% ipython --no-banner

In [1]: import numpy as np

In [2]: import numpy.linalg as la

In [3]: np.set_printoptions(precision=2, suppress=True, linewidth=140, floatmode="fixed")

In [4]: K = np.array([[1, 0, 0, 0, 0, 0],
   ...:     [0, 2, 0, 0, 0, 0],
   ...:     [0, 0, 2, 0, 0, 0],
   ...:     [0, 0, 0, 2, 0, 0],
   ...:     [0, 0, 0, 0, 0, 0],
   ...:     [0, 0, 0, 0, 0, 0]])

In [5]: print(la.svd(K, compute_uv=False))
[2.00 2.00 2.00 1.00 0.00 0.00]

In [6]: print(K[:, 2] @ K[:, 5])
0

In [7]: print(la.norm(K, axis=0))
[1.00 2.00 2.00 2.00 0.00 0.00]

In [8]: print(la.pinv(K))
[[1.00 0.00 0.00 0.00 0.00 0.00]
 [0.00 0.50 0.00 0.00 0.00 0.00]
 [0.00 0.00 0.50 0.00 0.00 0.00]
 [0.00 0.00 0.00 0.50 0.00 0.00]
 [0.00 0.00 0.00 0.00 0.00 0.00]
 [0.00 0.00 0.00 0.00 0.00 0.00]]

In [9]: print(K.T @ K)
[[1 0 0 0 0 0]
 [0 4 0 0 0 0]
 [0 0 4 0 0 0]
 [0 0 0 4 0 0]
 [0 0 0 0 0 0]
 [0 0 0 0 0 0]]

In [10]: print(np.round(la.det(K), 2))
0.0

In [11]: print((K != 0).astype(int))
[[1 0 0 0 0 0]
 [0 1 0 0 0 0]
 [0 0 1 0 0 0]
 [0 0 0 1 0 0]
 [0 0 0 0 0 0]
 [0 0 0 0 0 0]]

In [12]: print(np.sort(la.eigvals(K).real))
[0.00 0.00 1.00 2.00 2.00 2.00]

In [13]: print(K @ K)
[[1 0 0 0 0 0]
 [0 4 0 0 0 0]
 [0 0 4 0 0 0]
 [0 0 0 4 0 0]
 [0 0 0 0 0 0]
 [0 0 0 0 0 0]]

In [14]: print(np.flatnonzero(la.matrix_power((K != 0) + (K.T != 0) + np.eye(6), 6)[1]))
[1]

In [15]: x = np.array([1, 0, 1, 0, 1, 1])

In [16]: h = np.maximum(K @ x, 0)

In [17]: print(np.maximum(K @ x, 0) - np.maximum(-K @ x, 0))
[1 0 2 0 0 0]

In [18]: print(K * (h > 1e-9)[:, None])
[[1 0 0 0 0 0]
 [0 0 0 0 0 0]
 [0 0 2 0 0 0]
 [0 0 0 0 0 0]
 [0 0 0 0 0 0]
 [0 0 0 0 0 0]]

In [19]: print(h)
[1 0 2 0 0 0]

In [20]: print(K.T @ h)
[1 0 4 0 0 0]

In [21]: W = np.array([[-3, 3, -7, 4, 7, 3],
    ...:     [1, 7, -5, -1, 1, -9],
    ...:     [8, 2, 2, -2, 6, -1],
    ...:     [-9, 7, -8, -6, 1, 3],
    ...:     [1, 6, -4, -1, -3, 9],
    ...:     [-5, 4, 4, 8, -9, -6]])

In [22]: b = np.array([-1, 2, 0, 3, 1, -2])

In [23]: H = np.maximum(K @ W + b, 0)

In [24]: print((H > 0).astype(int))
[[0 1 0 1 1 1]
 [1 1 0 1 1 0]
 [1 1 1 0 1 0]
 [0 1 0 0 1 1]
 [0 1 0 1 1 0]
 [0 1 0 1 1 0]]

In [25]: print(la.matrix_rank(H))
5

In [26]: basis = np.array([[-3, 2], [-3, 2], [-3, -1], [1, 1], [0, 1], [2, 2]])

In [27]: print((H @ basis).round(6).argmax(axis=1))
[1 1 1 1 1 1]

In [28]: print(H @ basis)
[[ -6  27]
 [-50  38]
 [-75  51]
 [-40  43]
 [ -3   8]
 [ -3   8]]

In [29]: J = np.load("run9.npy")

In [30]: print(J)
[[1.00 0.50 0.25 0.12 0.06]
 [0.50 1.00 0.50 0.25 0.12]
 [0.25 0.50 1.00 0.50 0.25]
 [0.12 0.25 0.50 1.00 0.50]
 [0.06 0.12 0.25 0.50 1.00]]

In [31]: f = np.array([4, -7, -8, -6, 8])

In [32]: other = J + np.outer(f, np.eye(5)[3])

In [33]: print(la.matrix_rank(la.inv(other) - la.inv(J), tol=1e-8))
1

In [34]: print(other)
[[ 1.00  0.50  0.25  4.12  0.06]
 [ 0.50  1.00  0.50 -6.75  0.12]
 [ 0.25  0.50  1.00 -7.50  0.25]
 [ 0.12  0.25  0.50 -5.00  0.50]
 [ 0.06  0.12  0.25  8.50  1.00]]

In [35]: f = np.array([7, 1])

In [36]: print(np.convolve(J[0], f))
[7.00 4.50 2.25 1.09 0.54 0.06]

In [37]: print(np.array([np.convolve(row, f, "same") for row in J]))
[[7.00 4.50 2.25 1.09 0.54]
 [3.50 7.50 4.50 2.25 1.09]
 [1.75 3.75 7.50 4.50 2.25]
 [0.84 1.87 3.75 7.50 4.50]
 [0.42 0.90 1.87 3.75 7.50]]

In [38]: print(np.correlate(J[0], J[1], "full"))
[0.12 0.31 0.66 1.33 1.16 0.57 0.28 0.12 0.03]

In [39]: print(round(la.norm(J[0] - J[4]), 2))
1.43

In [40]: print(round(float(la.norm(J, "nuc")), 2))
5.0

In [41]: print(round(float(la.norm(J, 2)), 2))
2.26

In [42]: print(la.norm(J, axis=0))
[1.15 1.26 1.27 1.26 1.15]

In [43]: print(round(float(la.norm(J[0], 1)), 2), np.round(la.norm(J[0], np.inf), 2))
1.93 1.0

In [44]: def softmax(z):
    ...:     e = np.exp(z - z.max(axis=-1, keepdims=True))
    ...:     return e / e.sum(axis=-1, keepdims=True)
    ...: 

In [45]: print(softmax(J[3] + 3))
[0.13 0.15 0.20 0.32 0.20]

In [46]: print(softmax(J[3]))
[0.13 0.15 0.20 0.32 0.20]

In [47]: print(softmax(J).sum(axis=1))
[1.00 1.00 1.00 1.00 1.00]

In [48]: scores = J @ J.T / np.sqrt(5)

In [49]: print(softmax(scores + np.triu(np.full(scores.shape, -np.inf), 1)))
[[1.00 0.00 0.00 0.00 0.00]
 [0.45 0.55 0.00 0.00 0.00]
 [0.27 0.34 0.39 0.00 0.00]
 [0.19 0.23 0.27 0.31 0.00]
 [0.16 0.17 0.20 0.23 0.25]]

In [50]: print(softmax(scores))
[[0.25 0.23 0.20 0.17 0.16]
 [0.20 0.25 0.22 0.18 0.15]
 [0.17 0.21 0.24 0.21 0.17]
 [0.15 0.18 0.22 0.25 0.20]
 [0.16 0.17 0.20 0.23 0.25]]

In [51]: hat = np.triu(np.array([[0, 1, 3, 1, 1],
    ...:     [3, 2, 2, 2, 0],
    ...:     [2, 2, -2, -2, 2],
    ...:     [-2, -2, 3, -1, -3],
    ...:     [0, 2, 2, -3, 1]]), 1) + np.eye(5)

In [52]: other = hat @ J @ la.inv(hat)

In [53]: print(hat @ J - J @ hat)
[[ 1.43  1.87  0.25  1.75  1.23]
 [ 0.74  1.00 -0.50  1.50  0.75]
 [-0.12 -0.51 -2.25 -0.25  0.25]
 [-0.18 -0.48 -1.61 -1.12 -1.12]
 [ 0.00 -0.06 -0.42  0.20  0.94]]

In [54]: print(np.poly(other))
[ 1.00 -5.00  8.78 -6.86  2.43 -0.32]

In [55]: print(round(float(la.det(other)), 2))
0.32

In [56]: rng = np.random.default_rng(30097)

In [57]: W0 = np.eye(5, dtype=int)[rng.permutation(5)] * np.array([3, 3, -3, -2, 3])

In [58]: print(W0)
[[ 3  0  0  0  0]
 [ 0  0  0 -2  0]
 [ 0  0  0  0  3]
 [ 0  0 -3  0  0]
 [ 0  3  0  0  0]]

In [59]: print(np.flatnonzero(la.matrix_power((W0 != 0) + (W0.T != 0) + np.eye(5), 5)[3]))
[1 2 3 4]

In [60]: print((W0 != 0).astype(int))
[[1 0 0 0 0]
 [0 0 0 1 0]
 [0 0 0 0 1]
 [0 0 1 0 0]
 [0 1 0 0 0]]

In [61]: print(np.einsum("ij,ji->", W0, W0))
9

In [62]: print(np.einsum("ii->", W0))
3

In [63]: print(round(la.det(W0[::-1]), 2))
-162.0

In [64]: print(round(la.det(W0.T), 2))
-162.0

In [65]: print(np.round(np.poly(W0), 2) + 0)
[  1.00  -3.00   0.00   0.00 -54.00 162.00]

In [66]: print(round(la.eigvals(W0).sum().real, 2))
3.0

In [67]: O, r_ = la.qr(W0)

In [68]: print(np.allclose(r_.T @ r_, W0.T @ W0))
True

In [69]: print(r_)
[[ 3.00  0.00  0.00  0.00  0.00]
 [ 0.00 -3.00  0.00  0.00  0.00]
 [ 0.00  0.00 -3.00  0.00  0.00]
 [ 0.00  0.00  0.00 -2.00  0.00]
 [ 0.00  0.00  0.00  0.00 -3.00]]

In [70]: print(np.abs(np.diag(r_)))
[3.00 3.00 3.00 2.00 3.00]

In [71]: print(np.trace(O @ O.T))
5.0

In [72]: data = np.triu(rng.random((4, 4)) < 0.6, 1).astype(int)

In [73]: data = data + data.T

In [74]: print(data)
[[0 1 0 0]
 [1 0 0 0]
 [0 0 0 1]
 [0 0 1 0]]

In [75]: print(data.sum(axis=0))
[1 1 1 1]

In [76]: print(data @ data)
[[1 0 0 0]
 [0 1 0 0]
 [0 0 1 0]
 [0 0 0 1]]

In [77]: L = np.diag(data.sum(axis=1)) - data

In [78]: print((la.eigvalsh(L) < 1e-8).sum())
2

In [79]: print(la.eigvalsh(L))
[0.00 0.00 2.00 2.00]

In [80]: F = np.array([[-1, -2, 0, -3],
    ...:     [1, -1, -2, -1],
    ...:     [0, -3, 3, 2],
    ...:     [1, 3, -3, -2],
    ...:     [3, -1, 1, -3],
    ...:     [2, 3, 0, -3]])

In [81]: F[:, 1] = -3 * F[:, 2]

In [82]: print(F)
[[-1  0  0 -3]
 [ 1  6 -2 -1]
 [ 0 -9  3  2]
 [ 1  9 -3 -2]
 [ 3 -3  1 -3]
 [ 2  0  0 -3]]

In [83]: print(np.abs(np.diag(la.qr(F)[1])) > 1e-9)
[ True  True False  True]

In [84]: print(la.lstsq(F[:-1].T, F[-1])[2])
3

In [85]: X = np.load("block17.npy")

In [86]: print(X)
[[ 37  42  27  11  16]
 [ 42 100  66  49  23]
 [ 27  66  54  33  17]
 [ 11  49  33  32   9]
 [ 16  23  17   9   8]]

In [87]: cov = X.T @ X

In [88]: print(np.round(la.svd(X, compute_uv=False) ** 2, 2) + 0)
[37843.15   691.36    63.79     4.69     0.00]

In [89]: print(np.allclose(cov, cov.T))
True

In [90]: print(np.trace(cov), (X ** 2).sum())
38603 38603

In [91]: print(cov)
[[ 4239  8443  5864  3852  2244]
 [ 8443 19050 13306  9315  4719]
 [ 5864 13306  9379  6522  3301]
 [ 3852  9315  6522  4716  2224]
 [ 2244  4719  3301  2224  1219]]

In [92]: print(la.matrix_rank(cov))
5

In [93]: print(np.round(la.eigvalsh(cov)[::-1], 2) + 0)
[37843.15   691.36    63.79     4.69     0.00]

In [94]: hat = np.triu(np.array([[-7, 3, 8, 9, 9],
    ...:     [-7, -6, -9, -8, 1],
    ...:     [4, 6, -3, -6, 5],
    ...:     [5, 6, 4, -8, -5],
    ...:     [0, 8, 2, -1, 6]]), 1) + np.eye(5)

In [95]: other = hat @ X @ la.inv(hat)

In [96]: print(np.trace(other), np.trace(X))
231.0 231

In [97]: print(round(la.det(other), 2))
1752.0

In [98]: print(np.poly(other))
[     1.00   -231.00   7379.00 -55901.00  89609.00  -1752.00]

In [99]: M = np.array([[15, 0, 1, 16],
    ...:     [0, 19, 9, 11],
    ...:     [7, 0, 0, 6],
    ...:     [4, 9, 0, 0],
    ...:     [0, 8, 0, 0],
    ...:     [0, 0, 0, 0],
    ...:     [4, 9, 0, 0],
    ...:     [0, 0, 0, 0],
    ...:     [0, 7, 0, 0],
    ...:     [8, 0, 10, 25],
    ...:     [9, 0, 0, 12],
    ...:     [2, 0, 0, 11],
    ...:     [16, 0, 7, 13],
    ...:     [0, 2, 0, 3]])

In [100]: dist = la.norm(M[:, None] - M[None], axis=-1)

In [101]: print((dist + 1e9 * np.eye(14)).round(6).argmin(axis=1))
[12  3 10  6  8  7  3  5  4  0  2  2  0  5]

In [102]: print(dist[:5, :5])
[[ 0.00 25.98 12.85 21.42 23.37]
 [25.98  0.00 22.72 17.83 17.97]
 [12.85 22.72  0.00 11.22 12.21]
 [21.42 17.83 11.22  0.00  4.12]
 [23.37 17.97 12.21  4.12  0.00]]

In [103]: print(dist[5].round(6).argsort(kind="stable")[:4])
[ 5  7 13  8]

In [104]: Xc = (M - M.mean(axis=0)) / M.std(axis=0)

In [105]: print(Xc.std(axis=0))
[1.00 1.00 1.00 1.00]

In [106]: print(np.argwhere(np.abs(Xc) > 2))
[[ 1  1]
 [ 9  2]
 [ 9  3]
 [12  0]]

In [107]: b = la.lstsq(np.delete(Xc, 2, axis=1), Xc[:, 2])[0]

In [108]: print(b)
[-0.07  0.45  0.87]

In [109]: labels = M[:, 2] > np.median(M[:, 2])

In [110]: f = M[labels].mean(axis=0) - M[~labels].mean(axis=0)

In [111]: print(round(float((((M - M.mean(axis=0)) @ f > 0) == labels).mean()), 2))
0.86

In [112]: print(labels.astype(int))
[1 1 0 0 0 0 0 0 0 1 0 0 1 0]

In [113]: print(f)
[ 7.15  1.25  6.75 13.05]

In [114]: E = np.load("arr.npy")

In [115]: print(E)
[[ -2.53   4.60   0.63]
 [ 16.74  20.86  -8.01]
 [-14.92   3.03   4.03]
 [  2.48   3.08   3.07]
 [ -0.90   2.69  -1.39]
 [ 10.65   3.73   1.75]
 [ -5.65  -5.87   5.06]
 [ -0.12   3.05  -3.58]
 [  5.42  12.61  -1.76]
 [ -3.01  -2.82   5.63]]

In [116]: labels = E[:, 0] > np.median(E[:, 0])

In [117]: f = E[labels].mean(axis=0) - E[~labels].mean(axis=0)

In [118]: print(np.argsort(-np.abs(f).round(6), kind="stable"))
[0 1 2]

In [119]: basis = E[[4, 7]].astype(float)

In [120]: for _ in range(3):
     ...:     labels = la.norm(E[:, None] - basis, axis=-1).argmin(axis=1)
     ...:     basis = np.array([E[labels == j].mean(axis=0) for j in range(2)])
     ...: 

In [121]: print(labels)
[0 1 0 0 0 1 0 0 1 0]

In [122]: print(np.bincount(labels))
[7 3]

In [123]: print(np.poly(X))
[     1.00   -231.00   7379.00 -55901.00  89609.00  -1752.00]

In [124]: print(round(la.det(2 * X), 2), np.round(la.det(X), 2))
56064.0 1752.0

In [125]: print(np.round(la.eigvals(X).sum().real, 2))
231.0

In [126]: cov = np.cov(E, rowvar=False)

In [127]: print(E.std(axis=0))
[8.33 7.10 4.07]

In [128]: print(np.median(E, axis=0))
[-0.51  3.06  1.19]

In [129]: print(cov)
[[ 77.04  45.58 -25.26]
 [ 45.58  56.08 -26.98]
 [-25.26 -26.98  18.39]]

In [130]: print(np.argsort(-E.std(axis=0).round(6), kind="stable"))
[0 1 2]

In [131]: print(la.eigvalsh(cov)[::-1])
[125.81  21.43   4.26]
